% python3 -q
>>> import numpy as np
>>> np.set_printoptions(suppress=True, linewidth=160)
>>> def rd(a):
...     return np.round(a, 2) + 0
... 
>>> X = np.load("mat.npy")
>>> X
array([[-2, -2, -2],
       [-2, -4, -4],
       [-2, -4, -6]])
>>> # symmetric
>>> x = np.array([0, 2, 0])
>>> rhs = X @ x
>>> rhs
array([-4, -8, -8])
>>> rd(np.linalg.solve(X.T, X[2]))
array([0., 0., 1.])
>>> rd(np.linalg.solve(X, rhs + X[:, 0]))
array([1., 2., 0.])
>>> rd(np.linalg.solve(X, rhs))
array([0., 2., 0.])
>>> q, Rm = np.linalg.qr(X)
>>> rd(q.T @ q)
array([[1., 0., 0.],
       [0., 1., 0.],
       [0., 0., 1.]])
>>> q.shape, Rm.shape
((3, 3), (3, 3))
>>> np.allclose(Rm.T @ Rm, X.T @ X)
True
>>> rd(abs(Rm[0, 0])), rd(np.linalg.norm(X[:, 0]))
(np.float64(3.46), np.float64(3.46))
>>> rd(Rm)
array([[ 3.46,  5.77,  6.93],
       [ 0.  ,  1.63,  2.45],
       [ 0.  ,  0.  , -1.41]])
>>> ev, V = np.linalg.eigh(X)
>>> x = np.array([1, 2, 1])
>>> V * np.maximum(ev, 0) @ V.T
array([[0., 0., 0.],
       [0., 0., 0.],
       [0., 0., 0.]])
>>> x @ X @ x
np.int64(-52)
>>> rd(x @ X @ x / (x @ x)), rd(ev[0]), rd(ev[-1])
(np.float64(-8.67), np.float64(-10.1), np.float64(-0.62))
>>> C2 = X.T @ X
>>> (X @ X.T).shape
(3, 3)
>>> C2
array([[12, 20, 24],
       [20, 36, 44],
       [24, 44, 56]])
>>> np.linalg.matrix_rank(C2)
np.int64(3)
>>> np.allclose(C2, C2.T)
True
>>> rd(np.linalg.eigvalsh(C2)[::-1])
array([101.97,   1.65,   0.38])
>>> ev, V = np.linalg.eigh(C2)
>>> rd(V.T @ V)
array([[1., 0., 0.],
       [0., 1., 0.],
       [0., 0., 1.]])
>>> np.abs(V[:, -1]).round(6).argmax()
np.int64(2)
>>> (ev > 1e-8).sum(), (ev < -1e-8).sum()
(np.int64(3), np.int64(0))
>>> rd(np.linalg.svd(C2, compute_uv=False))
array([101.97,   1.65,   0.38])
>>> rd(np.linalg.eigvalsh(C2 @ C2))
array([    0.14,     2.74, 10397.12])
>>> rd(np.abs(V[:, -1]))
array([0.33, 0.59, 0.74])
>>> K = np.loadtxt("run15.csv", delimiter=",")
>>> K
array([[  5.62,   9.2 ,   3.47],
       [ -8.88,   3.74,   1.89],
       [ 15.91,   5.27,  -0.5 ],
       [ 20.49,   5.64,   0.42],
       [-21.08,  -2.93,   0.66],
       [ 17.38,   7.5 ,   0.97],
       [-37.71,  -6.76,   1.43],
       [ 15.35,   2.34,  -0.47],
       [-12.06,  -2.01,   0.64],
       [ 27.54,  -1.35,  -3.98],
       [ -3.84,  -1.29,  -0.75],
       [-19.4 ,   1.36,   2.56],
       [-12.53,  -0.54,   1.42],
       [ -3.97,  -2.3 ,   0.11],
       [  6.17,   3.64,  -0.08],
       [  1.42,   1.29,  -1.04],
       [-31.65,  -6.08,   1.84],
       [ -2.01,  -2.39,   0.75],
       [ 23.22,   0.62,  -1.99],
       [  2.99,   3.49,  -0.05],
       [  3.06,   4.8 ,   2.26],
       [-24.  ,  -4.79,   1.69]])
>>> Ac = K - K.mean(axis=0)
>>> left, sigma, vt = np.linalg.svd(Ac, full_matrices=False)
>>> rd(sigma)
array([83.48, 15.43,  2.99])
>>> np.linalg.matrix_rank(Ac)
np.int64(3)
>>> (np.sign(left[:, 0]) == np.sign(left[0, 0])).astype(int)
array([1, 0, 1, 1, 0, 1, 0, 1, 0, 1, 0, 0, 0, 0, 1, 1, 0, 0, 1, 1, 1, 0])
>>> np.abs(vt[0]).argmax()
np.int64(0)
>>> rd(np.abs(vt[-1]))
array([0.11, 0.35, 0.93])
>>> np.abs(left[:, 0]).argmax()
np.int64(6)
>>> rd(vt[0] * np.sign(vt[0, np.abs(vt[0]).argmax()]))
array([ 0.99,  0.16, -0.05])
>>> M2 = np.array([[3, 6, 6, 7], [7, 6, 7, 8], [3, 6, 0, 1], [6, 2, 6, 5]])
>>> F = np.tril(M2)
>>> F
array([[3, 0, 0, 0],
       [7, 6, 0, 0],
       [3, 6, 0, 0],
       [6, 2, 6, 5]])
>>> # rows and columns are dependent
>>> [int(np.linalg.matrix_rank(np.linalg.matrix_power(F, p))) for p in range(1, 5)]
[3, 3, 3, 3]
>>> rd(np.sort(np.linalg.eigvals(F)))
array([0., 3., 5., 6.])
>>> try:
...     np.linalg.inv(F)
... except np.linalg.LinAlgError as e:
...     print(repr(e))
... 
LinAlgError('Singular matrix')
>>> proj = np.triu(np.array([[3, 1, 4, 3], [2, 4, 3, 2], [0, 4, 5, 1], [4, 2, 5, 0]]), 1) + np.eye(4)
>>> M2 = proj @ F @ np.linalg.inv(proj)
>>> proj @ F - F @ proj
array([[ 37.,  33.,   6.,   6.],
       [ 21.,  15., -34., -23.],
       [  6.,  -1., -24., -16.],
       [  0.,  -6., -30., -28.]])
>>> np.trace(M2), np.trace(F)
(np.float64(14.0), np.int64(14))
>>> M2
array([[  40.,   -4., -130.,   33.],
       [  28.,    0., -100.,   26.],
       [   9.,   -1.,  -27.,    7.],
       [   6.,   -4.,   -6.,    1.]])
>>> rng = np.random.default_rng(237)
>>> M2 = F + rng.integers(-2, 3, (4, 3)) @ rng.integers(-2, 3, (3, 4))
>>> M2
array([[ 6, -4, -3,  1],
       [ 8,  6,  1,  4],
       [ 2,  7,  2,  4],
       [14, -7, -1,  7]])
>>> M2 - F
array([[ 3, -4, -3,  1],
       [ 1,  0,  1,  4],
       [-1,  1,  2,  4],
       [ 8, -9, -7,  2]])
>>> np.abs(M2 - F).sum(axis=1)
array([11,  6,  8, 26])
>>> rd(np.linalg.svd(M2 - F, compute_uv=False))
array([15.36,  6.04,  0.76,  0.  ])
>>> W0 = np.loadtxt("dump.csv", delimiter=",")
>>> W0
array([[ 2.09,  2.24, -0.61,  2.21],
       [-5.86, -2.95, -5.28,  0.67],
       [-0.07,  0.92,  4.14, -0.04],
       [ 2.24, -1.71,  4.37, -1.33]])
>>> q, Rm = np.linalg.qr(W0)
>>> rd(q.T @ q)
array([[1., 0., 0., 0.],
       [0., 1., 0., 0.],
       [0., 0., 1., 0.],
       [0., 0., 0., 1.]])
>>> rd(np.trace(q @ q.T))
np.float64(4.0)
>>> rd(Rm)
array([[-6.61, -2.73, -5.92,  0.35],
       [ 0.  , -3.17,  1.78, -1.94],
       [ 0.  ,  0.  , -5.12,  1.05],
       [ 0.  ,  0.  ,  0.  ,  1.45]])
>>> q = X.astype(float).copy()
>>> for j in range(3):
...     q[:, j] -= q[:, :j] @ (q[:, :j].T @ q[:, j])
...     q[:, j] /= np.linalg.norm(q[:, j])
... 
>>> rd(q.T @ q)
array([[1., 0., 0.],
       [0., 1., 0.],
       [0., 0., 1.]])
>>> C2 = W0.T @ W0
>>> np.linalg.matrix_rank(C2)
np.int64(4)
>>> q = W0.astype(float).copy()
>>> for j in range(4):
...     q[:, j] -= q[:, :j] @ (q[:, :j].T @ q[:, j])
...     q[:, j] /= np.linalg.norm(q[:, j])
... 
>>> rd(q.T @ q)
array([[1., 0., 0., 0.],
       [0., 1., 0., 0.],
       [0., 0., 1., 0.],
       [0., 0., 0., 1.]])
>>> rd(q)
array([[ 0.32,  0.43, -0.33,  0.77],
       [-0.89, -0.17, -0.06,  0.43],
       [-0.01,  0.3 ,  0.92,  0.23],
       [ 0.34, -0.83,  0.17,  0.4 ]])
>>> q, _ = np.linalg.qr(np.array([[1.0, -0.9], [0.5, 1.0], [1.3, 0.9]]))
>>> A = q @ q.T
>>> rd(A)
array([[ 0.9 , -0.25,  0.17],
       [-0.25,  0.4 ,  0.42],
       [ 0.17,  0.42,  0.7 ]])
>>> # looks like rank 2
>>> x = np.array([0, 1, 0])
>>> rd((A * x).sum(axis=1))
array([-0.25,  0.4 ,  0.42])
>>> (A @ x).argmax()
np.int64(2)
>>> rd(A @ x)
array([-0.25,  0.4 ,  0.42])
>>> np.sign((A @ x).round(6))
array([-1.,  1.,  1.])
>>> rd(np.trace(np.linalg.pinv(A) @ A))
np.float64(2.0)
>>> np.allclose(A[:-1].T @ np.linalg.lstsq(A[:-1].T, A[-1])[0], A[-1])
True
>>> np.linalg.lstsq(A[:-1].T, A[-1])[2]
np.int32(2)
>>> x = np.array([4, 0, 1])
>>> rd(np.linalg.eigvalsh(2 * A - np.eye(3)))
array([-1.,  1.,  1.])
>>> rd((x - A @ x) @ (A @ x))
np.float64(0.0)
>>> rd(A @ A @ x)
array([ 3.77, -0.57,  1.4 ])
>>> rd(np.eye(3) - A)
array([[ 0.1 ,  0.25, -0.17],
       [ 0.25,  0.6 , -0.42],
       [-0.17, -0.42,  0.3 ]])
>>> M2 = np.array([[0, 9], [-5, 7]])
>>> C = np.kron(M2, A)
>>> rd(np.linalg.norm(C, 2)), rd(np.linalg.norm(M2, 2) * np.linalg.norm(A, 2))
(np.float64(11.86), np.float64(11.86))
>>> C.shape
(6, 6)
>>> M2 = np.array([[2, 3, 0], [2, -2, 0], [2, 1, -3], [-2, -1, 0]])
>>> C = np.array([[1, 7, 7, 1], [7, 5, 5, 9], [7, 4, 8, 4]])
>>> mat = M2 @ C
>>> mat
array([[ 23,  29,  29,  29],
       [-12,   4,   4, -16],
       [-12,   7,  -5,  -1],
       [ -9, -19, -19, -11]])
>>> # rank 3
>>> ev, V = np.linalg.eigh(X)
>>> (ev > 1e-8).sum(), (ev < -1e-8).sum()
(np.int64(0), np.int64(3))
>>> rd(ev.sum()), np.trace(X)
(np.float64(-12.0), np.int64(-12))
>>> rd(np.linalg.eigvalsh(X @ X))
array([  0.38,   1.65, 101.97])
>>> W = np.array([[1, 0, 1, 1, 8], [0, 0, 5, 8, 8], [9, 6, 0, 0, 4], [1, 4, 0, 5, 0]])
>>> b = np.array([-2, 3, -2, -2, -2])
>>> act = np.maximum(mat @ W + b, 0)
>>> (act > 0).astype(int)
array([[1, 1, 1, 1, 1],
       [1, 0, 1, 0, 0],
       [0, 0, 1, 1, 0],
       [0, 0, 0, 0, 0]])
>>> C = np.array([[-1, 1], [3, -1], [0, 1], [3, -3], [1, 2]])
>>> act @ C
array([[2292,   50],
       [  -6,   12],
       [ 111,  -90],
       [   0,    0]])
>>> (act @ C).round(6).argmax(axis=1)
array([0, 1, 0, 0])
>>> def softmax(z):
...     e = np.exp(z - z.max(axis=-1, keepdims=True))
...     return e / e.sum(axis=-1, keepdims=True)
... 
>>> rd(softmax(mat).sum(axis=1))
array([1., 1., 1., 1.])
>>> rd(softmax(mat[0]))
array([0.  , 0.33, 0.33, 0.33])
>>> att = mat @ mat.T / np.sqrt(4)
>>> rd(softmax(att + np.triu(np.full(att.shape, -np.inf), 1)))
array([[1., 0., 0., 0.],
       [0., 1., 0., 0.],
       [0., 0., 1., 0.],
       [0., 0., 0., 1.]])
>>> rd(softmax(att))
array([[1., 0., 0., 0.],
       [0., 1., 0., 0.],
       [0., 0., 1., 0.],
       [0., 0., 0., 1.]])
>>> softmax(att).round(6).argmax(axis=1)
array([0, 1, 2, 3])
>>> np.allclose(mat[:-1].T @ np.linalg.lstsq(mat[:-1].T, mat[-1])[0], mat[-1])
True
>>> rd(np.trace(np.linalg.pinv(mat) @ mat))
np.float64(3.0)
>>> data = np.load("x.npy")
>>> data
array([[ 2,  3,  4],
       [ 5,  6,  7],
       [ 8,  9, 10]])
>>> # looks like rank 2
>>> left, sigma, vt = np.linalg.svd(data)
>>> V = vt[:(sigma > 1e-8).sum()]
>>> x = data[1] + 3 * data[0] + rng.integers(2) * np.eye(3)[0]
>>> x
array([11., 15., 19.])
>>> rd(V.T @ V)
array([[ 0.83,  0.33, -0.17],
       [ 0.33,  0.33,  0.33],
       [-0.17,  0.33,  0.83]])
>>> E = np.load("out17.npy")
>>> E
array([[-6,  7,  0],
       [ 0, -6,  7],
       [ 7,  0, -6]])
>>> M2 = np.linalg.inv(E)
>>> rd(np.linalg.det(E) * np.linalg.det(M2))
np.float64(1.0)
>>> rd(M2)
array([[0.28, 0.33, 0.39],
       [0.39, 0.28, 0.33],
       [0.33, 0.39, 0.28]])
>>> rd(np.linalg.det(E) * M2)
array([[36., 42., 49.],
       [49., 36., 42.],
       [42., 49., 36.]])
>>> (np.abs(M2) > 1e-9).astype(int)
array([[1, 1, 1],
       [1, 1, 1],
       [1, 1, 1]])
>>> rd(E @ M2)
array([[1., 0., 0.],
       [0., 1., 0.],
       [0., 0., 1.]])
>>> u = np.array([-2, 3, -5])
>>> M2 = E + np.outer(u, np.eye(3)[0])
>>> M2
array([[-8.,  7.,  0.],
       [ 3., -6.,  7.],
       [ 2.,  0., -6.]])
>>> u, r1 = E[2], E[0]
>>> u @ u
np.int64(85)
>>> u @ r1
np.int64(-42)
>>> pr = (u @ r1) / (u @ u) * u
>>> np.linalg.matrix_rank(np.outer(u, r1))
np.int64(1)
>>> (r1 - pr) @ u
np.float64(0.0)
>>> rd(pr)
array([-3.46,  0.  ,  2.96])
>>> left, sigma, vt = np.linalg.svd(E)
>>> np.argmax(sigma[:-1] / (sigma[1:] + 1e-6)) + 1
np.int64(2)
>>> M2 = left[:, :2] @ np.diag(sigma[:2]) @ vt[:2]
>>> np.linalg.matrix_rank(E, rtol=0.05)
np.int64(3)
